$ python -q
>>> import numpy as np
>>> np.set_printoptions(precision=1, suppress=True, linewidth=120)
>>> rnd = lambda a: np.round(a, 1) + 0
>>> X = np.loadtxt("w.csv", delimiter=",")
>>> print(X)
[[ 0.5  0.3 -0.1 -0.9]
 [-0.6 -0.9  0.8 -0.1]
 [ 0.6  2.   0.7 -0.6]
 [ 0.8  1.2 -0.5 -0.6]
 [ 2.  -0.9  1.4  0.9]
 [ 0.4  0.2 -0.3  0.6]
 [ 0.1  0.2 -1.1  1.3]
 [ 1.4 -1.1 -0.3 -2.8]
 [ 0.5 -1.1  0.6 -1. ]
 [-0.5 -1.   0.   1.4]
 [10.   4.   6.   0. ]
 [ 0.2 -0.3  0.2  0.1]
 [ 0.3  0.  -2.   0.5]
 [ 0.8 -1.1  0.4 -1.4]
 [ 0.   0.4 -1.6  0.5]
 [-0.8 -0.7  0.   0. ]
 [ 2.2 -0.5  0.7 -0.8]
 [ 0.4  1.3 -0.5  0.2]
 [ 0.   1.2 -1.2  1.3]
 [-0.4  0.8  0.3  2.1]
 [-0.1 -0.6 -0.4  1.4]
 [-0.5  2.2  0.5 -1.7]
 [-2.4 -0.1  0.8  0.4]
 [ 0.1  0.3  0.4  0.3]
 [ 0.2 -1.2 -0.8  0.8]
 [-1.5  1.5 -0.4  0.8]
 [-0.6 -1.1  0.6  0.2]
 [ 0.3 -0.1  0.2  0. ]]
>>> th = np.radians(78)
>>> r_ = np.eye(4)
>>> r_[3, 3] = r_[2, 2] = np.cos(th)
>>> r_[3, 2], r_[2, 3] = -np.sin(th), np.sin(th)
>>> print(rnd(r_))
[[ 1.   0.   0.   0. ]
 [ 0.   1.   0.   0. ]
 [ 0.   0.   0.2  1. ]
 [ 0.   0.  -1.   0.2]]
>>> Y = X @ r_.T
>>> print(rnd(np.abs(Y - X).max(axis=0)))
[0.  0.  4.8 5.9]
>>> print(np.allclose(np.linalg.norm(X, axis=1), np.linalg.norm(Y, axis=1)))
True
>>> Z = X[[2, 25]].astype(float)
>>> for _ in range(7):
...     lab = np.linalg.norm(X[:, None] - Z, axis=-1).argmin(axis=1)
...     Z = np.array([X[lab == j].mean(axis=0) for j in range(2)])
... 
>>> print(lab)
[0 1 0 0 0 1 1 0 0 1 0 1 1 0 1 1 0 1 1 1 1 0 1 1 1 1 1 1]
>>> print(rnd(Z))
[[ 1.8  0.5  0.9 -0.9]
 [-0.3  0.  -0.3  0.7]]
>>> print(np.abs(Z[1] - Z[0]).argmax())
0
>>> print(np.bincount(lab))
[10 18]
>>> def softmax(z):
...     e = np.exp(z - z.max(axis=-1, keepdims=True))
...     return e / e.sum(axis=-1, keepdims=True)
... 
>>> print(rnd(softmax(10 * Z[1])))
[0. 0. 0. 1.]
>>> print(rnd(softmax(Z).sum(axis=1)))
[1. 1.]
>>> print(rnd(softmax(Z[1] + 2)))
[0.2 0.2 0.2 0.4]
>>> S = Z @ Z.T / np.sqrt(4)
>>> print(rnd(softmax(S)))
[[1.  0. ]
 [0.3 0.7]]
>>> print(rnd(softmax(S)[1] @ Z))
[0.3 0.1 0.1 0.2]
>>> rng = np.random.default_rng(926)
>>> W0 = (rng.random((3, 3)) < 0.3) + np.eye(3)
>>> W0 /= W0.sum(axis=1, keepdims=True)
>>> print(rnd(W0))
[[0.5 0.  0.5]
 [0.2 0.5 0.2]
 [0.5 0.  0.5]]
>>> # column 2 repeats column 0
>>> U, sigma, VT = np.linalg.svd(W0)
>>> evecs = VT[:(sigma > 1e-8).sum()]
>>> x = W0[0] + -2 * W0[2] + rng.integers(2) * np.eye(3)[1]
>>> print(x)
[-0.5  1.  -0.5]
>>> print(rnd(evecs.T @ evecs))
[[0.5 0.  0.5]
 [0.  1.  0. ]
 [0.5 0.  0.5]]
>>> print(rnd(np.linalg.norm(x - evecs.T @ evecs @ x)))
0.0
>>> print(rnd(np.linalg.matrix_power(W0, 4)))
[[0.5 0.  0.5]
 [0.5 0.1 0.5]
 [0.5 0.  0.5]]
>>> print(rnd((W0 - W0.T) / 2))
[[ 0.  -0.1  0. ]
 [ 0.1  0.   0.1]
 [ 0.  -0.1  0. ]]
>>> W0.inv()
Traceback (most recent call last):
  File "<python-input-39>", line 1, in <module>
    W0.inv()
    ^^^^^^
AttributeError: 'numpy.ndarray' object has no attribute 'inv'
>>> K = np.array([[0.4, 0.1, 0.5], [0.1, 0.1, 0.8], [0.3, 0.3, 0.4]])
>>> Y = np.array([[-2, -2, 1], [-1, 2, 1], [-2, 1, 2]])
>>> print(np.linalg.matrix_rank(np.vstack([K, Y.T])))
3
>>> print(rnd(np.einsum("ik,kj->ij", K, Y)))
[[-1.9 -0.1  1.5]
 [-1.9  0.8  1.8]
 [-1.7  0.4  1.4]]
>>> Y = np.array([[0, 2, 0], [2, 1, 2]])
>>> Z = np.kron(Y, K)
>>> print(rnd(np.linalg.norm(Z, 2)), rnd(np.linalg.norm(Y, 2) * np.linalg.norm(K, 2)))
3.5 3.5
>>> print(np.linalg.matrix_rank(Z))
6
>>> print(Z.shape)
(6, 9)
>>> print(Z)
[[0.  0.  0.  0.8 0.2 1.  0.  0.  0. ]
 [0.  0.  0.  0.2 0.2 1.6 0.  0.  0. ]
 [0.  0.  0.  0.6 0.6 0.8 0.  0.  0. ]
 [0.8 0.2 1.  0.4 0.1 0.5 0.8 0.2 1. ]
 [0.2 0.2 1.6 0.1 0.1 0.8 0.2 0.2 1.6]
 [0.6 0.6 0.8 0.3 0.3 0.4 0.6 0.6 0.8]]
>>> U, sigma, VT = np.linalg.svd(K, full_matrices=False)
>>> print((sigma > 1e-8).sum())
3
>>> print(np.abs(U[:, 0]).round(6).argmax())
1
>>> print(rnd(U.T @ K @ VT.T))
[[1.1 0.  0. ]
 [0.  0.3 0. ]
 [0.  0.  0.2]]
>>> print(np.allclose(U * sigma @ VT, K))
True
>>> print(rnd(np.cumsum(sigma ** 2) / np.sum(sigma ** 2)))
[0.9 1.  1. ]
>>> print(rnd(VT @ VT.T))
[[1. 0. 0.]
 [0. 1. 0.]
 [0. 0. 1.]]
>>> x = np.array([-1, 5, -5])
>>> rhs = K @ x
>>> c, lr = np.zeros(3), 1 / np.linalg.norm(K, 2) ** 2
>>> for i in range(6):
...     c -= lr * K.T @ (K @ c - rhs)
...     if i % 2 == 0: print(i, round(np.linalg.norm(K @ c - rhs), 1))
... 
0 1.3
2 1.2
4 1.0
>>> print(rnd(c))
[-0.5  0.2 -3.9]
>>> A = np.loadtxt("case5.csv", delimiter=",")
>>> print(A)
[[ 0.1 -1.5  1.4 -1.6]
 [ 4.3  0.7 -3.1 -2.2]
 [ 3.3 -2.   2.7 -0.2]
 [-3.7 -3.9 -2.2  0.2]
 [ 1.9  6.1 -0.6 -1.3]
 [-3.6  0.3 -1.4  0.6]
 [ 0.2 -3.3  0.8  4.7]
 [ 1.1  0.7 -1.4 -0.4]
 [-0.1 -2.   1.2 -3.9]
 [ 0.7 -0.1  1.3 -2. ]
 [ 0.5  1.7 -2.6 -0.7]
 [-3.7 -5.7 -3.7 -4.8]
 [ 2.4  1.   1.8  5.1]]
>>> U, sigma, VT = np.linalg.svd(A, full_matrices=False)
>>> print(U.shape, sigma.shape, VT.shape)
(13, 4) (4,) (4, 4)
>>> print(rnd(sigma / sigma[0]))
[1.  0.8 0.6 0.4]
>>> print(rnd(np.abs(VT[0])))
[0.5 0.7 0.3 0.4]
>>> print(rnd(np.sqrt((sigma ** 2).sum())), rnd(np.linalg.norm(A)))
18.7 18.7
>>> print(rnd(U.T @ A @ VT.T))
[[12.7  0.   0.   0. ]
 [ 0.  10.   0.   0. ]
 [ 0.   0.   7.6  0. ]
 [ 0.   0.   0.   5.5]]
>>> print(rnd(sigma))
[12.7 10.   7.6  5.5]
>>> print(rnd(np.cumsum(sigma ** 2) / np.sum(sigma ** 2)))
[0.5 0.7 0.9 1. ]
>>> feats = np.load("arr.npy")
>>> print(feats)
[[ 2  3 -3  5 -5 -2]
 [ 2  3 -2 -3  2 -4]
 [ 4  0 -4 -2 -5  5]
 [ 1 -3 -3 -3 -2 -1]
 [ 5 -3 -2 -5 -1  1]
 [ 3  2  0 -1  3 -5]]
>>> print(np.linalg.cond(feats) > 100)
False
>>> print(np.linalg.matrix_rank(feats, rtol=0.1))
5
>>> print([round(float(x), 1) for x in np.linalg.svd(feats, compute_uv=False)[:3]])
[12.1, 10.1, 9.1]
>>> print(np.argsort(-np.linalg.norm(feats, axis=0).round(6), kind="stable")[:3])
[3 5 4]
>>> J = np.array([[23, 18, 6, -8], [18, 28, 1, -10], [6, 1, 15, 1], [-8, -10, 1, 25]])
>>> # symmetric
>>> x = np.ones(4)
>>> for _ in range(7):
...     x = J @ x
...     x /= np.linalg.norm(x)
...     print(round(x @ J @ x, 1))
... 
39.3
47.9
50.1
50.5
50.6
50.6
50.6
>>> print(rnd(np.linalg.eigvalsh(J)[-1]))
50.6
>>> evals, evecs = np.linalg.eig(J)
>>> print(rnd(np.prod(evals)))
83129.0
>>> hat = np.triu(np.array([[1, -2, 3, 1], [-1, 0, -1, 2], [-2, -1, -2, 3], [-3, -2, 1, 3]]), 1) + np.eye(4)
>>> Y = hat @ J @ np.linalg.inv(hat)
>>> print(Y)
[[ -3. -51.   8. 121.]
 [ -4.  -1.  -1.  48.]
 [-18. -65.   7. 203.]
 [ -8. -26.  -1.  88.]]
>>> print(rnd(np.linalg.det(Y)))
83129.0
>>> print(np.poly(Y))
[     1.    -91.   2533. -26346.  83129.]
>>> G = J.T @ J
>>> print(np.allclose(G, G.T))
True
>>> print(np.diag(G))
[ 953 1209  263  790]
>>> print(G)
[[ 953 1004  238 -558]
 [1004 1209  141 -673]
 [ 238  141  263  -18]
 [-558 -673  -18  790]]
>>> print(np.linalg.matrix_rank(G))
4
>>> print((J @ J.T).shape)
(4, 4)
>>> M = np.load("sample17.npy")
>>> print(M)
[[ 0 -1  2 -4  1  5]
 [ 1  0  3 -1 -2 -4]
 [-2 -3  0  0  1 -4]
 [ 4  1  0  0 -2  1]
 [-1  2 -1  2  0 -5]
 [-5  4  4 -1  5  0]]
>>> x = np.array([-2, 2, -2, 0, -3, -1])
>>> print(rnd(np.linalg.svd(M, compute_uv=False)))
[9.8 9.8 5.2 5.2 0.9 0.9]
>>> print(x @ M @ x)
0
>>> O = np.linalg.solve(np.eye(6) - M, np.eye(6) + M)
>>> print(rnd(O @ O.T))
[[1. 0. 0. 0. 0. 0.]
 [0. 1. 0. 0. 0. 0.]
 [0. 0. 1. 0. 0. 0.]
 [0. 0. 0. 1. 0. 0.]
 [0. 0. 0. 0. 1. 0.]
 [0. 0. 0. 0. 0. 1.]]
>>> print(rnd(np.linalg.det(O)))
1.0
>>> print(rnd(np.linalg.norm(M, 2)))
9.8
>>> print(rnd(np.linalg.norm(M) ** 2 / np.linalg.norm(M, 2) ** 2))
2.6
>>> print(rnd(np.einsum("ij,ji->", K, K)))
1.1
>>> print(rnd(np.linalg.eigvals(K).sum().real))
0.9
>>> print(rnd(np.poly(K)))
[ 1.  -0.9 -0.2  0.1]
>>> print(rnd(np.linalg.det(M)))
2209.0
>>> print(np.allclose(M, M.T))
False
>>> print(M @ M)
[[-47  12  16  -2  37 -13]
 [ 12 -31 -12  -4 -14   2]
 [ 16 -12 -30  17 -16  -3]
 [ -2  -4  17 -22   7  26]
 [ 37 -14 -16   7 -35  -7]
 [-13   2  -3  26  -7 -83]]
>>> M.inv()
Traceback (most recent call last):
  File "<python-input-112>", line 1, in <module>
    M.inv()
    ^^^^^
AttributeError: 'numpy.ndarray' object has no attribute 'inv'
>>> print(np.trace(M))
0
>>> assert M == M.T
Traceback (most recent call last):
  File "<python-input-114>", line 1, in <module>
    assert M == M.T
           ^^^^^^^^
ValueError: The truth value of an array with more than one element is ambiguous. Use a.any() or a.all()
